% ipython --no-banner

In [1]: import numpy as np

In [2]: np.set_printoptions(suppress=True, linewidth=100)

In [3]: m1 = np.load("dump.npy")

In [4]: m1
Out[4]: 
array([[ 5,  0,  0, -3,  0,  0, -2,  5,  0,  0,  3],
       [ 0, -2,  2,  0,  3,  4,  0,  0,  0,  0,  0],
       [ 0,  5,  0,  0,  2,  4,  0,  0,  5,  0,  0],
       [ 2,  0,  0,  3,  0,  0,  1,  3,  0,  0, -5],
       [ 0,  5,  4,  0, -5, -2,  0,  0,  0,  0,  0],
       [ 0,  1, -1,  0,  3,  5,  0,  0,  0,  0,  0],
       [ 0,  0,  0, -3,  0,  0,  0, -2,  0,  0, -1],
       [ 0,  0,  0,  3,  0,  0,  2,  4,  0,  0, -4],
       [ 0,  2, -4,  0, -5,  1,  0,  0, -3,  0,  0],
       [ 0,  0,  0,  0,  0,  0,  0,  0,  0, -1,  0],
       [-3,  0,  0, -1,  0,  0,  2,  0,  0,  0,  2]])

In [5]: u, r1 = m1[4], m1[9]

In [6]: u @ u
Out[6]: np.int64(70)

In [7]: p = (u @ r1) / (u @ u) * u

In [8]: round(float(np.linalg.norm(u + r1) ** 2 + np.linalg.norm(u - r1) ** 2), 2)
Out[8]: 142.0

In [9]: p
Out[9]: array([ 0.,  0.,  0.,  0., -0., -0.,  0.,  0.,  0.,  0.,  0.])

In [10]: (r1 - p) @ u
Out[10]: np.float64(0.0)

In [11]: np.linalg.matrix_rank(np.outer(u, r1))
Out[11]: np.int64(1)

In [12]: cov = m1.T @ m1

In [13]: np.allclose(cov, cov.T)
Out[13]: True

In [14]: cov
Out[14]: 
array([[ 38,   0,   0,  -6,   0,   0, -14,  31,   0,   0,  -1],
       [  0,  59,   7,   0, -28,   9,   0,   0,  19,   0,   0],
       [  0,   7,  37,   0,   3,  -9,   0,   0,  12,   0,   0],
       [ -6,   0,   0,  37,   0,   0,  13,  12,   0,   0, -35],
       [  0, -28,   3,   0,  72,  40,   0,   0,  25,   0,   0],
       [  0,   9,  -9,   0,  40,  62,   0,   0,  17,   0,   0],
       [-14,   0,   0,  13,   0,   0,  13,   1,   0,   0, -15],
       [ 31,   0,   0,  12,   0,   0,   1,  54,   0,   0, -14],
       [  0,  19,  12,   0,  25,  17,   0,   0,  34,   0,   0],
       [  0,   0,   0,   0,   0,   0,   0,   0,   0,   1,   0],
       [ -1,   0,   0, -35,   0,   0, -15, -14,   0,   0,  55]])

In [15]: (m1 @ m1.T).shape
Out[15]: (11, 11)

In [16]: np.diag(cov)
Out[16]: array([38, 59, 37, 37, 72, 62, 13, 54, 34,  1, 55])

In [17]: np.round(np.linalg.eigvalsh(cov)[::-1], 2)
Out[17]: array([119.4 ,  96.59,  79.17,  74.29,  47.77,  17.75,  16.52,   8.26,   1.14,   1.  ,   0.12])

In [18]: M = np.loadtxt("mat.csv", delimiter=",")

In [19]: M.round(2) + 0
Out[19]: 
array([[ 2.9 , -4.09, -8.36, -1.7 , -3.75, -0.5 , -0.5 ,  4.1 , -8.7 , -0.84],
       [ 2.66, -3.37, -7.61, -1.63, -3.32, -0.6 , -0.6 ,  3.7 , -7.67, -0.65],
       [ 2.3 , -2.37, -6.51, -1.52, -2.7 , -0.73, -0.73,  3.08, -6.18, -0.4 ],
       [ 2.22, -2.17, -6.28, -1.49, -2.57, -0.76, -0.76,  2.95, -5.88, -0.36],
       [ 1.23, -0.27, -3.58, -1.11, -1.24, -0.99, -0.99,  1.35, -2.6 , -0.01],
       [ 0.79,  0.18, -2.47, -0.89, -0.8 , -0.99, -0.99,  0.69, -1.49, -0.01],
       [ 0.59,  0.27, -1.99, -0.77, -0.63, -0.95, -0.95,  0.41, -1.09, -0.04],
       [ 0.43,  0.3 , -1.6 , -0.66, -0.51, -0.88, -0.88,  0.21, -0.8 , -0.08],
       [ 0.39,  0.29, -1.49, -0.62, -0.48, -0.86, -0.86,  0.15, -0.72, -0.09],
       [ 0.25,  0.25, -1.11, -0.5 , -0.37, -0.75, -0.75,  0.  , -0.49, -0.13],
       [ 0.14,  0.18, -0.81, -0.38, -0.29, -0.61, -0.61, -0.09, -0.34, -0.15],
       [ 0.11,  0.15, -0.69, -0.33, -0.26, -0.55, -0.55, -0.11, -0.29, -0.15],
       [ 0.06,  0.09, -0.5 , -0.24, -0.2 , -0.43, -0.43, -0.12, -0.21, -0.14],
       [ 0.01,  0.01, -0.16, -0.08, -0.07, -0.15, -0.15, -0.07, -0.08, -0.07],
       [ 0.  ,  0.01, -0.13, -0.07, -0.06, -0.13, -0.13, -0.06, -0.06, -0.06],
       [ 0.01,  0.02,  0.17,  0.09,  0.09,  0.18,  0.18,  0.1 ,  0.09,  0.1 ],
       [ 0.02,  0.04,  0.27,  0.13,  0.15,  0.28,  0.28,  0.17,  0.15,  0.17],
       [ 0.05,  0.12,  0.46,  0.22,  0.28,  0.5 ,  0.5 ,  0.32,  0.29,  0.33],
       [ 0.1 ,  0.26,  0.66,  0.32,  0.45,  0.73,  0.73,  0.52,  0.48,  0.55],
       [ 0.1 ,  0.28,  0.68,  0.32,  0.46,  0.75,  0.75,  0.53,  0.5 ,  0.57],
       [ 0.35,  1.11,  1.39,  0.59,  1.15,  1.53,  1.53,  1.29,  1.35,  1.5 ],
       [ 0.64,  2.29,  2.11,  0.8 ,  1.95,  2.23,  2.23,  2.07,  2.45,  2.58],
       [ 0.67,  2.42,  2.17,  0.82,  2.02,  2.3 ,  2.3 ,  2.15,  2.57,  2.69],
       [ 0.68,  2.47,  2.2 ,  0.82,  2.06,  2.32,  2.32,  2.18,  2.61,  2.73],
       [ 0.73,  2.7 ,  2.33,  0.85,  2.2 ,  2.43,  2.43,  2.31,  2.82,  2.93],
       [ 0.78,  2.92,  2.44,  0.88,  2.34,  2.54,  2.54,  2.43,  3.02,  3.11],
       [ 1.03,  4.18,  3.09,  1.02,  3.11,  3.07,  3.07,  3.09,  4.16,  4.14],
       [ 1.33,  5.75,  3.85,  1.15,  4.03,  3.64,  3.64,  3.82,  5.57,  5.36],
       [ 2.28, 11.47,  6.47,  1.51,  7.25,  5.31,  5.31,  6.08, 10.7 ,  9.53],
       [ 2.36, 11.96,  6.69,  1.54,  7.51,  5.43,  5.43,  6.25, 11.14,  9.87],
       [ 2.42, 12.35,  6.87,  1.55,  7.73,  5.53,  5.53,  6.39, 11.49, 10.15],
       [ 3.75, 22.06, 11.15,  1.94, 12.97,  7.63,  7.63,  9.45, 20.24, 16.72]])

In [20]: cov = np.cov(M, rowvar=False)

In [21]: np.round(np.median(M, axis=0), 2)
Out[21]: array([0.65, 0.27, 0.22, 0.11, 0.12, 0.23, 0.23, 1.32, 0.12, 0.13])

In [22]: np.round(M.std(axis=0), 2)
Out[22]: array([1.03, 5.23, 4.14, 0.99, 3.46, 2.28, 2.28, 2.34, 5.67, 3.99])

In [23]: np.round(np.corrcoef(M.T), 2)
Out[23]: 
array([[1.  , 0.51, 0.1 , 0.06, 0.4 , 0.51, 0.51, 0.91, 0.3 , 0.61],
       [0.51, 1.  , 0.89, 0.8 , 0.99, 0.92, 0.92, 0.78, 0.97, 0.99],
       [0.1 , 0.89, 1.  , 0.97, 0.95, 0.88, 0.88, 0.5 , 0.97, 0.85],
       [0.06, 0.8 , 0.97, 1.  , 0.89, 0.89, 0.89, 0.48, 0.91, 0.79],
       [0.4 , 0.99, 0.95, 0.89, 1.  , 0.95, 0.95, 0.73, 0.99, 0.97],
       [0.51, 0.92, 0.88, 0.89, 0.95, 1.  , 1.  , 0.82, 0.92, 0.96],
       [0.51, 0.92, 0.88, 0.89, 0.95, 1.  , 1.  , 0.82, 0.92, 0.96],
       [0.91, 0.78, 0.5 , 0.48, 0.73, 0.82, 0.82, 1.  , 0.64, 0.87],
       [0.3 , 0.97, 0.97, 0.91, 0.99, 0.92, 0.92, 0.64, 1.  , 0.94],
       [0.61, 0.99, 0.85, 0.79, 0.97, 0.96, 0.96, 0.87, 0.94, 1.  ]])

In [24]: np.argsort(-M.std(axis=0).round(6), kind="stable")
Out[24]: array([8, 1, 2, 9, 4, 7, 5, 6, 0, 3])

In [25]: lab = M[:, 6] > np.median(M[:, 6])

In [26]: u = M[lab].mean(axis=0) - M[~lab].mean(axis=0)

In [27]: ((M - M.mean(axis=0)) @ u > 0).astype(int)
Out[27]: 
array([0, 0, 0, 0, 0, 0, 0, 0, 0, 0, 0, 0, 0, 0, 0, 0, 0, 0, 0, 0, 0, 1, 1, 1, 1, 1, 1, 1, 1, 1, 1,
       1])

In [28]: round((((M - M.mean(axis=0)) @ u > 0) == lab).mean(), 2)
Out[28]: np.float64(0.84)

In [29]: W = np.array([[-8, 5, -1, -2, 2],
    ...:     [3, 3, -9, 2, -4],
    ...:     [-9, -7, 1, -2, -1],
    ...:     [7, 5, -9, -6, -3],
    ...:     [-5, 0, 2, 8, 5],
    ...:     [-6, -9, 5, -8, -5],
    ...:     [-1, 4, 4, -8, -7],
    ...:     [0, -4, 2, -8, -3],
    ...:     [7, -9, -4, 9, 3],
    ...:     [0, -3, 3, 0, 6]])

In [30]: beta = np.array([9, 6, 9, 5, 6])

In [31]: H = np.maximum(M @ W + beta, 0)

In [32]: np.round((H > 0).mean(axis=0), 2)
Out[32]: array([0.59, 0.53, 0.84, 0.5 , 0.53])

In [33]: Z = np.array([[2, 1, -2], [2, 2, 1], [3, -3, -1], [-1, 1, 1], [2, 0, 3]])

In [34]: (H @ Z).round(6).argmax(axis=1)
Out[34]: 
array([0, 0, 0, 0, 0, 0, 0, 0, 0, 0, 0, 0, 0, 0, 0, 0, 0, 0, 0, 0, 0, 0, 0, 0, 0, 0, 0, 0, 1, 1, 1,
       2])

In [35]: W @ Z
Out[35]: 
array([[ -3,   3,  26],
       [-25,  38,  -4],
       [-29, -28,   5],
       [ -3,  38, -15],
       [ -2,  -3,  31],
       [-17, -47, -25],
       [ 12, -13, -27],
       [  0, -22, -23],
       [-19,  10,  -1],
       [ 15, -15,  12]])

In [36]: A = np.loadtxt("out6.csv", delimiter=",")

In [37]: A
Out[37]: 
array([[ 327.,  169.,  -43.,   84.,  111., -109.,   15.,  -52., -109.,  197.,  -26.],
       [ 169.,  317.,   13.,  -71.,  113.,  -76.,   -3.,  -59.,  -75.,   67., -137.],
       [ -43.,   13.,  287., -188.,   92.,  -45.,   69.,   22.,  -41.,  -58.,  -65.],
       [  84.,  -71., -188.,  396.,  -67.,  110., -107.,  134.,  189.,  160.,  -54.],
       [ 111.,  113.,   92.,  -67.,  194.,  -38.,  -22.,    2.,    3.,   -8.,  -48.],
       [-109.,  -76.,  -45.,  110.,  -38.,  180.,  -96.,   41.,  211.,  -22.,  -22.],
       [  15.,   -3.,   69., -107.,  -22.,  -96.,  258., -144.,  -25.,   51.,  -10.],
       [ -52.,  -59.,   22.,  134.,    2.,   41., -144.,  217.,   63.,  -26.,   10.],
       [-109.,  -75.,  -41.,  189.,    3.,  211.,  -25.,   63.,  385.,   17.,  -54.],
       [ 197.,   67.,  -58.,  160.,   -8.,  -22.,   51.,  -26.,   17.,  210.,  -24.],
       [ -26., -137.,  -65.,  -54.,  -48.,  -22.,  -10.,   10.,  -54.,  -24.,  332.]])

In [38]: U, sigma, vt = np.linalg.svd(M)

In [39]: np.argmax(sigma[:-1] / (sigma[1:] + 1e-6)) + 1
Out[39]: np.int64(3)

In [40]: sigma.round(2) + 0
Out[40]: array([64.55, 19.24,  7.02,  0.  ,  0.  ,  0.  ,  0.  ,  0.  ,  0.  ,  0.  ])

In [41]: Y = U[:, :3] @ np.diag(sigma[:3]) @ vt[:3]

In [42]: np.linalg.matrix_rank(M, rtol=0.05)
Out[42]: np.int64(3)

In [43]: round(float(np.linalg.norm(M - Y, 2)), 2), round(sigma[3], 2)
Out[43]: (0.0, np.float64(0.0))

In [44]: round(float(np.linalg.norm(M - Y) / np.linalg.norm(M)), 2)
Out[44]: 0.0

In [45]: np.linalg.matrix_rank(Y)
Out[45]: np.int64(3)

In [46]: np.unique(A.round(6), axis=0).shape
Out[46]: (11, 11)

In [47]: np.linalg.lstsq(A[:-1].T, A[-1])[2]
Out[47]: np.int32(9)

In [48]: np.round(np.trace(np.linalg.pinv(A) @ A), 2)
Out[48]: np.float64(9.0)

In [49]: np.abs(np.diag(np.linalg.qr(A)[1])) > 1e-9
Out[49]: array([ True,  True,  True,  True,  True,  True,  True,  True,  True, False, False])

In [50]: np.round(A @ np.linalg.pinv(A) @ A, 2)
Out[50]: 
array([[ 327.,  169.,  -43.,   84.,  111., -109.,   15.,  -52., -109.,  197.,  -26.],
       [ 169.,  317.,   13.,  -71.,  113.,  -76.,   -3.,  -59.,  -75.,   67., -137.],
       [ -43.,   13.,  287., -188.,   92.,  -45.,   69.,   22.,  -41.,  -58.,  -65.],
       [  84.,  -71., -188.,  396.,  -67.,  110., -107.,  134.,  189.,  160.,  -54.],
       [ 111.,  113.,   92.,  -67.,  194.,  -38.,  -22.,    2.,    3.,   -8.,  -48.],
       [-109.,  -76.,  -45.,  110.,  -38.,  180.,  -96.,   41.,  211.,  -22.,  -22.],
       [  15.,   -3.,   69., -107.,  -22.,  -96.,  258., -144.,  -25.,   51.,  -10.],
       [ -52.,  -59.,   22.,  134.,    2.,   41., -144.,  217.,   63.,  -26.,   10.],
       [-109.,  -75.,  -41.,  189.,    3.,  211.,  -25.,   63.,  385.,   17.,  -54.],
       [ 197.,   67.,  -58.,  160.,   -8.,  -22.,   51.,  -26.,   17.,  210.,  -24.],
       [ -26., -137.,  -65.,  -54.,  -48.,  -22.,  -10.,   10.,  -54.,  -24.,  332.]])
